$ ipython --no-banner

In [1]: import numpy as np

In [2]: np.set_printoptions(precision=1, suppress=True, linewidth=120)

In [3]: rd = lambda a: np.round(a, 1) + 0

In [4]: data = np.load("arr.npy")

In [5]: data
Out[5]: 
array([[ 2, -2,  2, -2,  2, -2],
       [-2,  0, -2,  0, -2,  0],
       [ 1,  1,  1,  1,  1,  1],
       [ 2, -2,  2, -2,  2, -2],
       [-2,  0, -2,  0, -2,  0],
       [ 1,  1,  1,  1,  1,  1]])

In [6]: # row 3 repeats row 0

In [7]: left, sigma, VT = np.linalg.svd(data, full_matrices=False)

In [8]: np.allclose(left * sigma @ VT, data)
Out[8]: True

In [9]: np.abs(left[:, 0]).round(6).argmax()
Out[9]: np.int64(0)

In [10]: rd(np.abs(VT[0]))
Out[10]: array([0.5, 0.3, 0.5, 0.3, 0.5, 0.3])

In [11]: T = np.stack([data, 5 * data, data[::-1]])

In [12]: rd(np.linalg.norm(T, axis=(1, 2)))
Out[12]: array([ 9.2, 45.8,  9.2])

In [13]: rd(np.linalg.det(T))
Out[13]: array([0., 0., 0.])

In [14]: F = np.array([[0, 2, 2, 3], [0, 0, 4, 0], [0, 0, 0, 0], [0, 0, 0, 0]])

In [15]: # rows and columns are dependent

In [16]: rk = np.linalg.matrix_rank(F)

In [17]: rk
Out[17]: np.int64(2)

In [18]: N = np.linalg.svd(F)[2][rk:].T

In [19]: [int(np.linalg.matrix_rank(np.delete(F, i, axis=0))) for i in range(4)]
Out[19]: [1, 1, 2, 2]

In [20]: [int(np.linalg.matrix_rank(F[:, :j + 1])) for j in range(4)]
Out[20]: [0, 1, 2, 2]

In [21]: np.allclose(F[:-1].T @ np.linalg.lstsq(F[:-1].T, F[-1])[0], F[-1])
Out[21]: True

In [22]: K = np.load("a.npy")

In [23]: rd(K)
Out[23]: 
array([[ 0. , -1. ],
       [ 0.2, -0.1],
       [-0.7,  0.1],
       [ 0.5, -0.1],
       [-0.4, -0.1]])

In [24]: # orthonormal columns

In [25]: left, sigma, VT = np.linalg.svd(K, full_matrices=False)

In [26]: np.allclose(left * sigma @ VT, K)
Out[26]: True

In [27]: rd(np.cumsum(sigma ** 2) / np.sum(sigma ** 2))
Out[27]: array([0.5, 1. ])

In [28]: left.shape, sigma.shape, VT.shape
Out[28]: ((5, 2), (2,), (2, 2))

In [29]: rd(sigma)
Out[29]: array([1., 1.])

In [30]: (sigma > 1e-8).sum()
Out[30]: np.int64(2)

In [31]: rd(left.T @ K @ VT.T)
Out[31]: 
array([[1., 0.],
       [0., 1.]])

In [32]: mat = np.loadtxt("block14.csv", delimiter=",")

In [33]: mat
Out[33]: 
array([[ 3.2,  4.1,  3.5,  1.6],
       [ 2.8,  4.2,  3.5,  1.9],
       [ 2.4,  3.9,  2.5,  1.9],
       [ 2.8,  3.7,  3.2,  2.6],
       [ 3.6,  4.1,  3.2,  1.9],
       [ 3.1,  4.1,  2.8,  1.9],
       [ 3.1,  4.4,  3.2,  2.2],
       [ 3.5,  4.1,  2.9,  2.1],
       [ 3.3,  4. ,  3.3,  2.4],
       [ 0.1,  0.1,  5.1,  9.2],
       [ 0.3, -0.1,  5.6,  8.5],
       [ 0.2,  0.1,  4.8,  9. ],
       [-0.2,  0.3,  4.9,  8.8],
       [ 0.7,  0.4,  4.9,  9. ],
       [-0.1,  0.1,  5.4,  9.3],
       [ 0. ,  0.2,  4.9,  9.4],
       [-0.2,  0. ,  5.2,  9. ],
       [ 0. , -0.3,  5. ,  8.7]])

In [34]: vec = np.array([-1, -2, -1, 3])

In [35]: rhs = mat @ vec

In [36]: rd(np.linalg.pinv(mat) @ mat)
Out[36]: 
array([[1., 0., 0., 0.],
       [0., 1., 0., 0.],
       [0., 0., 1., 0.],
       [0., 0., 0., 1.]])

In [37]: rd(np.linalg.lstsq(mat, rhs)[0])
Out[37]: array([-1., -2., -1.,  3.])

In [38]: rd(rhs)
Out[38]: 
array([-10.1,  -9. ,  -7. ,  -5.6,  -9.3,  -8.4,  -8.5,  -8.3,  -7.4,  22.2,  19.8,  21.8,  21.1,  20.6,  22.4,  22.9,
        22. ,  21.7])

In [39]: rng = np.random.default_rng(6457)

In [40]: rhs = rhs + 0.1 * rng.normal(size=18)

In [41]: rd(rhs)
Out[41]: 
array([-10.1,  -9. ,  -7.2,  -5.6,  -9.2,  -8.6,  -8.6,  -8.3,  -7.5,  22.1,  19.7,  22. ,  21.2,  20.6,  22.5,  22.8,
        22. ,  21.6])

In [42]: coef, *_ = np.linalg.lstsq(mat, rhs)

In [43]: coef.round()
Out[43]: array([-1., -2., -1.,  3.])

In [44]: [round(float(np.linalg.norm(np.linalg.solve(mat.T @ mat + lam * np.eye(4), mat.T @ rhs))), 2) for lam in (0, 1, 10, 100)]
Out[44]: [3.89, 3.65, 3.42, 2.62]

In [45]: rd(mat.T @ (rhs - mat @ coef))
Out[45]: array([0., 0., 0., 0.])

In [46]: D = np.linalg.norm(mat[:, None] - mat[None], axis=-1)

In [47]: rd(np.linalg.norm(mat, axis=1))
Out[47]: array([ 6.5,  6.4,  5.6,  6.2,  6.6,  6.2,  6.6,  6.5,  6.6, 10.5, 10.2, 10.2, 10.1, 10.3, 10.8, 10.6, 10.4, 10. ])

In [48]: np.flatnonzero(D[17] < D.mean() / 2)
Out[48]: array([ 9, 10, 11, 12, 13, 14, 15, 16, 17])

In [49]: rd(D[:5, :5])
Out[49]: 
array([[0. , 0.5, 1.3, 1.2, 0.6],
       [0.5, 0. , 1.1, 0.9, 0.9],
       [1.3, 1.1, 0. , 1.1, 1.4],
       [1.2, 0.9, 1.1, 0. , 1.1],
       [0.6, 0.9, 1.4, 1.1, 0. ]])
